$ python -q
>>> import numpy as np
>>> from numpy import linalg as LA
>>> np.set_printoptions(suppress=True, linewidth=100)
>>> basis = np.array([[1, 4, 0, 4], [5, 3, 8, 0], [1, 3, 3, 9]])
>>> mat = np.repeat(basis, 21 // 3, axis=0)
>>> rng = np.random.default_rng(3354)
>>> mat = mat + 0.05 * rng.normal(size=mat.shape)
>>> mat.round(3)
array([[ 0.995,  4.016,  0.017,  4.053],
       [ 1.005,  3.871, -0.039,  4.037],
       [ 0.955,  4.046, -0.065,  3.972],
       [ 1.079,  3.948,  0.101,  4.008],
       [ 0.951,  4.081, -0.039,  4.06 ],
       [ 1.084,  4.063,  0.054,  4.   ],
       [ 1.015,  3.998,  0.093,  3.981],
       [ 5.047,  2.948,  8.038,  0.031],
       [ 5.036,  3.031,  8.026,  0.013],
       [ 5.036,  3.09 ,  7.967, -0.007],
       [ 5.017,  3.019,  7.945,  0.013],
       [ 4.903,  3.005,  7.878, -0.028],
       [ 4.998,  2.932,  8.144,  0.053],
       [ 4.914,  2.982,  8.102,  0.046],
       [ 1.036,  3.015,  2.948,  8.982],
       [ 1.004,  3.042,  2.913,  9.025],
       [ 0.946,  2.989,  3.083,  9.04 ],
       [ 0.975,  3.01 ,  2.939,  9.001],
       [ 1.043,  2.929,  2.976,  9.008],
       [ 0.962,  2.951,  2.932,  9.016],
       [ 0.944,  3.041,  3.007,  8.916]])
>>> gram = np.cov(mat, rowvar=False)
>>> gram.round(3)
array([[ 3.723, -0.461,  6.063, -6.068],
       [-0.461,  0.238, -1.281, -0.122],
       [ 6.063, -1.281, 11.452, -7.297],
       [-6.068, -0.122, -7.297, 14.173]])
>>> np.round(mat.std(axis=0), 3)
array([1.883, 0.477, 3.302, 3.674])
>>> np.argsort(-mat.std(axis=0).round(6), kind="stable")
array([3, 2, 0, 1])
>>> np.round(np.median(mat, axis=0), 3)
array([1.036, 3.031, 2.948, 4.008])
>>> print(np.round(np.corrcoef(mat.T), 3))
[[ 1.    -0.489  0.929 -0.835]
 [-0.489  1.    -0.775 -0.067]
 [ 0.929 -0.775  1.    -0.573]
 [-0.835 -0.067 -0.573  1.   ]]
>>> np.round(np.polyfit(mat[:, 0], mat[:, 2], 1), 3)
array([ 1.628, -0.128])
